In [1]: import numpy as np

In [2]: np.set_printoptions(precision=2, suppress=True, linewidth=200)

In [3]: M = np.load("mat.npy")

In [4]: M
Out[4]: 
array([[ 0.16, -0.05, -0.05,  0.05, -0.05,  0.26,  0.05,  0.16,  0.16],
       [-0.05,  0.02,  0.02, -0.02,  0.02, -0.09, -0.02, -0.05, -0.05],
       [-0.05,  0.02,  0.02, -0.02,  0.02, -0.09, -0.02, -0.05, -0.05],
       [ 0.05, -0.02, -0.02,  0.02, -0.02,  0.09,  0.02,  0.05,  0.05],
       [-0.05,  0.02,  0.02, -0.02,  0.02, -0.09, -0.02, -0.05, -0.05],
       [ 0.26, -0.09, -0.09,  0.09, -0.09,  0.44,  0.09,  0.26,  0.26],
       [ 0.05, -0.02, -0.02,  0.02, -0.02,  0.09,  0.02,  0.05,  0.05],
       [ 0.16, -0.05, -0.05,  0.05, -0.05,  0.26,  0.05,  0.16,  0.16],
       [ 0.16, -0.05, -0.05,  0.05, -0.05,  0.26,  0.05,  0.16,  0.16]])

In [5]: Y = M / np.sqrt((M ** 2).mean(axis=1, keepdims=True))

In [6]: np.linalg.matrix_rank(Y) == np.linalg.matrix_rank(M)
Out[6]: np.True_

In [7]: np.linalg.matrix_rank(M - M.mean(axis=1, keepdims=True))
Out[7]: np.int64(1)

In [8]: rank = np.linalg.matrix_rank(M)

In [9]: rank
Out[9]: np.int64(1)

In [10]: ns = np.linalg.svd(M)[2][rank:].T

In [11]: [int(np.linalg.matrix_rank(M[:, :j + 1])) for j in range(9)]
Out[11]: [1, 1, 1, 1, 1, 1, 1, 1, 1]

In [12]: ns.shape
Out[12]: (9, 8)

In [13]: ns @ ns.T
Out[13]: 
array([[ 0.84,  0.05,  0.05, -0.05,  0.05, -0.26, -0.05, -0.16, -0.16],
       [ 0.05,  0.98, -0.02,  0.02, -0.02,  0.09,  0.02,  0.05,  0.05],
       [ 0.05, -0.02,  0.98,  0.02, -0.02,  0.09,  0.02,  0.05,  0.05],
       [-0.05,  0.02,  0.02,  0.98,  0.02, -0.09, -0.02, -0.05, -0.05],
       [ 0.05, -0.02, -0.02,  0.02,  0.98,  0.09,  0.02,  0.05,  0.05],
       [-0.26,  0.09,  0.09, -0.09,  0.09,  0.56, -0.09, -0.26, -0.26],
       [-0.05,  0.02,  0.02, -0.02,  0.02, -0.09,  0.98, -0.05, -0.05],
       [-0.16,  0.05,  0.05, -0.05,  0.05, -0.26, -0.05,  0.84, -0.16],
       [-0.16,  0.05,  0.05, -0.05,  0.05, -0.26, -0.05, -0.16,  0.84]])

In [14]: np.linalg.matrix_rank(M.T @ M), np.linalg.matrix_rank(M @ M.T)
Out[14]: (np.int64(1), np.int64(1))

In [15]: F = np.load("layer15.npy")

In [16]: F
Out[16]: 
array([[-0.75,  0.99, -1.43,  0.63],
       [ 0.93, -1.15, -1.34, -0.13],
       [ 1.31,  1.29, -0.13, -0.78],
       [ 0.93,  0.14,  0.37,  1.73]])

In [17]: x = np.array([3, -3, -1, -1])

In [18]: h1 = np.maximum(F @ x, 0)

In [19]: np.maximum(F @ (3 * x), 0)
Out[19]: array([ 0.  , 23.14,  2.84,  0.89])

In [20]: F * (h1 > 1e-9)[:, None]
Out[20]: 
array([[-0.  ,  0.  , -0.  ,  0.  ],
       [ 0.93, -1.15, -1.34, -0.13],
       [ 1.31,  1.29, -0.13, -0.78],
       [ 0.93,  0.14,  0.37,  1.73]])

In [21]: np.tanh(F @ x)
Out[21]: array([-1.  ,  1.  ,  0.74,  0.29])

In [22]: np.round(F @ F.T, 2) + 0
Out[22]: 
array([[4., 0., 0., 0.],
       [0., 4., 0., 0.],
       [0., 0., 4., 0.],
       [0., 0., 0., 4.]])

In [23]: round(F[:, 3] @ F[:, 0], 2)
Out[23]: np.float64(0.0)

In [24]: np.linalg.norm(F, axis=0)
Out[24]: array([2., 2., 2., 2.])

In [25]: np.round(F.T @ F, 2) + 0
Out[25]: 
array([[4., 0., 0., 0.],
       [0., 4., 0., 0.],
       [0., 0., 4., 0.],
       [0., 0., 0., 4.]])

In [26]: np.linalg.svd(F, compute_uv=False)
Out[26]: array([2., 2., 2., 2.])

In [27]: J = np.loadtxt("block9.csv", delimiter=",")

In [28]: J
Out[28]: 
array([[  1.,   3.,  -2.,  -2.,   1.,   3.,  -1.],
       [  3.,   5.,  -2.,  -3.,   0.,   6.,  -3.],
       [  2.,   8.,  -1.,  -2.,  -3.,   3.,  -3.],
       [  4.,   5.,  -1.,  -4.,   0.,   2.,  -3.],
       [  1.,   2.,  -2.,  -6.,  -2.,   4.,  -6.],
       [  3.,   3.,  -2.,  -8.,  -3.,   7.,  -4.],
       [  2.,   2.,  -4.,  -8.,  -6.,   5.,  -3.],
       [  3.,   2.,  -5.,  -9.,  -3.,   8.,  -4.],
       [  5.,   0.,  -2., -12.,  -3.,   9.,  -3.],
       [  7.,   1.,  -4.,  -9.,  -2.,  11.,   0.],
       [ 10.,   0.,  -7., -12.,   0.,   9.,   2.],
       [ 13.,  -1.,  -4., -13.,  -3.,   6.,   4.],
       [ 12.,   1.,  -2., -10.,  -5.,   6.,   1.],
       [ 13.,   2.,  -5., -13.,  -4.,   5.,   0.],
       [ 12.,   2.,  -3., -15.,  -4.,   7.,   3.],
       [  9.,   0.,  -4., -13.,  -3.,   7.,   0.],
       [ 11.,  -3.,  -1., -11.,  -1.,   5.,  -3.],
       [ 11.,  -6.,   2., -14.,   0.,   4.,  -2.],
       [ 12.,  -5.,   4., -15.,   0.,   6.,  -2.],
       [  9.,  -2.,   2., -17.,   3.,   3.,  -1.],
       [ 12.,  -5.,   1., -19.,   1.,   4.,   0.],
       [ 14.,  -2.,  -1., -17.,   3.,   4.,   3.],
       [ 16.,  -5.,  -4., -15.,   0.,   6.,   6.],
       [ 14.,  -3.,  -6., -14.,   0.,   3.,   5.],
       [ 14.,   0.,  -7., -17.,   0.,   6.,   6.],
       [ 12.,   1.,  -6., -16.,  -1.,   7.,   9.],
       [ 15.,   0.,  -3., -14.,  -2.,   7.,   6.],
       [ 13.,  -2.,   0., -13.,  -1.,   5.,   9.]])

In [29]: D = np.linalg.norm(J[:, None] - J[None], axis=-1)

In [30]: D[22].round(6).argsort(kind="stable")[:4]
Out[30]: array([22, 23, 26, 11])

In [31]: np.linalg.matrix_rank(D ** 2)
Out[31]: np.int64(9)

In [32]: np.flatnonzero(D[22] < D.mean() / 2)
Out[32]: array([22, 23, 26])

In [33]: D[:5, :5]
Out[33]: 
array([[0.  , 4.8 , 6.86, 4.9 , 7.21],
       [4.8 , 0.  , 5.48, 4.36, 6.24],
       [6.86, 5.48, 0.  , 5.2 , 8.06],
       [4.9 , 4.36, 5.2 , 0.  , 6.32],
       [7.21, 6.24, 8.06, 6.32, 0.  ]])

In [34]: Y = np.c_[J[:, :2] @ np.array([[-3, -1], [-3, 3]]), np.array([1, 4, 1, 3, 3, 0, 4, 5, 0, 0, 0, 5, 2, 1, 2, 0, 4, 3, 1, 1, 2, 0, 1, 0, 1, 0, 2, 1])]

In [35]: Y
Out[35]: 
array([[-12.,   8.,   1.],
       [-24.,  12.,   4.],
       [-30.,  22.,   1.],
       [-27.,  11.,   3.],
       [ -9.,   5.,   3.],
       [-18.,   6.,   0.],
       [-12.,   4.,   4.],
       [-15.,   3.,   5.],
       [-15.,  -5.,   0.],
       [-24.,  -4.,   0.],
       [-30., -10.,   0.],
       [-36., -16.,   5.],
       [-39.,  -9.,   2.],
       [-45.,  -7.,   1.],
       [-42.,  -6.,   2.],
       [-27.,  -9.,   0.],
       [-24., -20.,   4.],
       [-15., -29.,   3.],
       [-21., -27.,   1.],
       [-21., -15.,   1.],
       [-21., -27.,   2.],
       [-36., -20.,   0.],
       [-33., -31.,   1.],
       [-33., -23.,   0.],
       [-42., -14.,   1.],
       [-39.,  -9.,   0.],
       [-45., -15.,   2.],
       [-33., -19.,   1.]])

In [36]: np.round(np.linalg.norm(Y - J @ np.linalg.lstsq(J, Y)[0], axis=0), 2) + 0
Out[36]: array([0.  , 0.  , 7.85])

In [37]: np.round(np.linalg.lstsq(J, Y[:, 0])[0], 2) + 0
Out[37]: array([-3., -3.,  0.,  0.,  0.,  0.,  0.])

In [38]: np.linalg.matrix_rank(Y)
Out[38]: np.int64(3)
